$ python -q
>>> import numpy as np
>>> from numpy import linalg as LA
>>> np.set_printoptions(precision=2, suppress=True, linewidth=200, sign=" ")
>>> rnd = lambda a: np.round(a, 2) + 0
>>> rng = np.random.default_rng(4886)
>>> m1 = rng.normal(size=(41, 11))
>>> m1 = 5 * m1 / LA.norm(m1, axis=1, keepdims=True)
>>> rnd(m1)
array([[ 0.75, -0.08, -0.87,  2.36,  1.51, -1.61, -0.66, -1.81, -0.87, -2.95,  0.2 ],
       [ 0.46, -1.35,  2.17,  1.64,  3.18,  1.3 ,  1.14,  0.46,  0.79,  1.1 ,  0.68],
       [ 2.8 ,  1.64,  1.5 , -1.09,  0.86,  0.73, -0.59,  1.71,  1.06, -1.42, -1.84],
       [-1.28,  0.67, -0.36,  0.23, -0.08,  4.32,  1.23, -0.21,  0.16,  1.16,  1.04],
       [ 0.73,  4.25, -1.6 , -1.55, -0.73, -0.25, -0.06, -0.69,  0.17, -0.29, -0.49],
       [-2.43,  2.34,  1.32, -0.57, -1.19, -1.78,  2.1 ,  0.1 , -0.24, -1.57, -0.11],
       [-1.94,  1.19, -0.29,  1.11, -0.58, -0.78, -1.88,  1.53, -1.16,  3.21, -0.18],
       [-0.03,  0.4 ,  1.08, -1.57, -2.74,  1.83,  2.69, -0.09, -1.01,  1.32,  0.61],
       [-1.32, -0.48,  1.92, -2.57, -2.09,  0.06,  1.96, -0.64,  0.16,  0.97, -1.78],
       [-0.56,  2.15,  0.44,  0.96,  0.61,  0.16,  0.23, -1.5 ,  1.62, -0.34, -3.67],
       [ 0.96, -2.42, -1.81, -2.69, -0.18,  0.03,  0.26, -0.24,  0.47,  1.83,  2.  ],
       [-0.18, -1.45,  1.17,  1.43, -0.01, -3.54,  0.56,  1.24, -0.71, -1.39,  1.62],
       [-2.01,  0.53, -2.49,  1.15,  0.  ,  0.98,  2.44,  0.48,  1.31,  1.88,  0.85],
       [-2.81, -0.04, -0.54, -0.71,  0.57, -0.36,  0.46,  2.66, -2.72, -0.16,  1.07],
       [ 3.33, -1.58, -0.42, -1.24,  0.61,  0.91, -1.23, -0.54,  1.47,  1.9 ,  0.93],
       [ 0.86,  0.43, -0.2 , -1.3 , -2.25,  0.92, -3.12, -1.3 ,  0.3 ,  0.37, -2.19],
       [ 0.66, -2.06,  0.77,  1.43, -1.26, -0.44, -2.3 ,  2.24,  0.63, -1.49,  1.73],
       [ 3.  ,  0.55,  0.64, -1.47,  0.84, -2.1 , -0.42, -2.5 ,  0.32,  1.05, -0.59],
       [-1.01,  0.07, -0.56, -0.81, -1.24,  1.01,  2.76,  3.1 , -0.81,  0.68,  1.44],
       [-1.31, -2.46, -1.76,  1.51, -1.01, -1.04,  1.88, -0.65, -2.29,  0.37, -0.67],
       [ 0.45,  3.87, -1.09,  0.02,  0.23,  0.38, -1.62, -1.57, -0.01, -1.35,  1.22],
       [-1.16, -1.34, -0.84, -2.68,  1.56,  0.68,  1.55, -1.91,  1.55, -1.44, -0.7 ],
       [-1.8 , -0.23, -1.26, -3.59,  1.2 , -0.6 ,  0.96,  1.6 ,  0.34,  0.34,  1.32],
       [-1.72, -3.11,  1.43, -1.36, -0.93,  0.43, -0.96,  0.55, -2.21, -0.25,  1.1 ],
       [ 0.69, -0.13, -0.16, -2.45,  0.65,  0.18,  1.48, -2.67,  1.89, -2.08, -0.89],
       [-0.43, -0.69,  0.18, -1.44,  1.64, -3.63,  1.71,  0.54,  0.39,  0.76,  1.56],
       [-2.69,  2.36, -1.58, -1.48,  1.85, -0.4 , -1.08, -0.56,  0.09, -1.29, -0.9 ],
       [-1.89, -0.17, -3.11, -0.9 , -0.55, -0.56, -1.41,  1.87, -0.37,  0.22,  2.16],
       [ 1.93, -1.71,  1.58, -0.99, -0.46,  1.68, -1.28,  1.35, -2.11, -0.72,  1.86],
       [ 0.28, -3.11,  1.86,  0.64, -0.01,  3.01,  0.17,  0.71,  1.2 , -0.44, -0.41],
       [ 3.11,  0.99,  0.87, -0.45,  1.53,  1.19, -2.76, -1.26,  0.33,  0.25,  0.47],
       [-1.32, -0.77,  2.94, -0.53, -1.07, -0.05,  2.  ,  0.06,  2.61, -0.36,  1.29],
       [ 1.55, -0.64,  0.28, -0.86,  0.4 ,  2.46,  0.09, -2.07, -3.19,  0.76,  0.38],
       [-1.41, -2.2 ,  1.46, -0.5 , -1.19,  1.27, -2.44, -1.6 ,  0.87, -1.31, -1.33],
       [-0.24,  1.08, -1.17,  0.08, -3.1 , -0.3 ,  0.3 ,  1.11,  1.49,  2.65, -1.47],
       [ 2.49,  0.83,  1.39,  2.95, -1.47,  1.62,  1.08,  0.47,  0.77, -0.74, -0.41],
       [-1.11, -0.81, -1.09, -1.7 , -1.77,  1.79, -1.3 ,  0.91,  0.4 ,  3.12, -0.5 ],
       [ 0.21, -1.77,  0.52,  0.48, -2.32, -0.83, -3.06,  0.6 , -1.76, -0.31, -1.52],
       [-0.02,  2.41,  0.86,  1.55, -1.02,  0.84,  0.96, -0.73,  0.54,  2.11, -2.85],
       [-2.21, -1.13,  0.65,  0.8 ,  0.06,  0.6 , -1.61,  2.09, -2.09,  2.46, -0.06],
       [-0.23, -1.5 ,  0.97,  1.48,  0.13,  1.07,  1.29,  3.44,  1.19, -1.11, -1.5 ]])
>>> C2 = np.cov(m1, rowvar=False)
>>> rnd(LA.eigvalsh(C2)[::-1])
array([ 4.52,  3.77,  3.09,  2.9 ,  2.74,  2.  ,  1.62,  1.42,  1.42,  1.07,  0.71])
>>> rnd(np.median(m1, axis=0))
array([-0.23, -0.17,  0.28, -0.57, -0.08,  0.38,  0.23,  0.1 ,  0.32,  0.22, -0.06])
>>> rnd(np.corrcoef(m1[:, 9], m1[:, 2])[0, 1])
np.float64(-0.2)
>>> rnd(np.corrcoef(m1.T))
array([[ 1.  ,  0.02,  0.24,  0.05,  0.13,  0.14, -0.26, -0.31,  0.18, -0.1 , -0.05],
       [ 0.02,  1.  , -0.24,  0.01,  0.03, -0.07,  0.05, -0.22,  0.16, -0.01, -0.29],
       [ 0.24, -0.24,  1.  ,  0.19, -0.06,  0.14,  0.05,  0.03,  0.08, -0.2 , -0.17],
       [ 0.05,  0.01,  0.19,  1.  , -0.03,  0.02, -0.05,  0.2 , -0.07, -0.07, -0.13],
       [ 0.13,  0.03, -0.06, -0.03,  1.  , -0.12,  0.03, -0.17,  0.11, -0.25,  0.19],
       [ 0.14, -0.07,  0.14,  0.02, -0.12,  1.  , -0.01, -0.02,  0.08,  0.2 , -0.1 ],
       [-0.26,  0.05,  0.05, -0.05,  0.03, -0.01,  1.  ,  0.06,  0.19,  0.04,  0.08],
       [-0.31, -0.22,  0.03,  0.2 , -0.17, -0.02,  0.06,  1.  , -0.19,  0.17,  0.32],
       [ 0.18,  0.16,  0.08, -0.07,  0.11,  0.08,  0.19, -0.19,  1.  , -0.08, -0.26],
       [-0.1 , -0.01, -0.2 , -0.07, -0.25,  0.2 ,  0.04,  0.17, -0.08,  1.  ,  0.01],
       [-0.05, -0.29, -0.17, -0.13,  0.19, -0.1 ,  0.08,  0.32, -0.26,  0.01,  1.  ]])
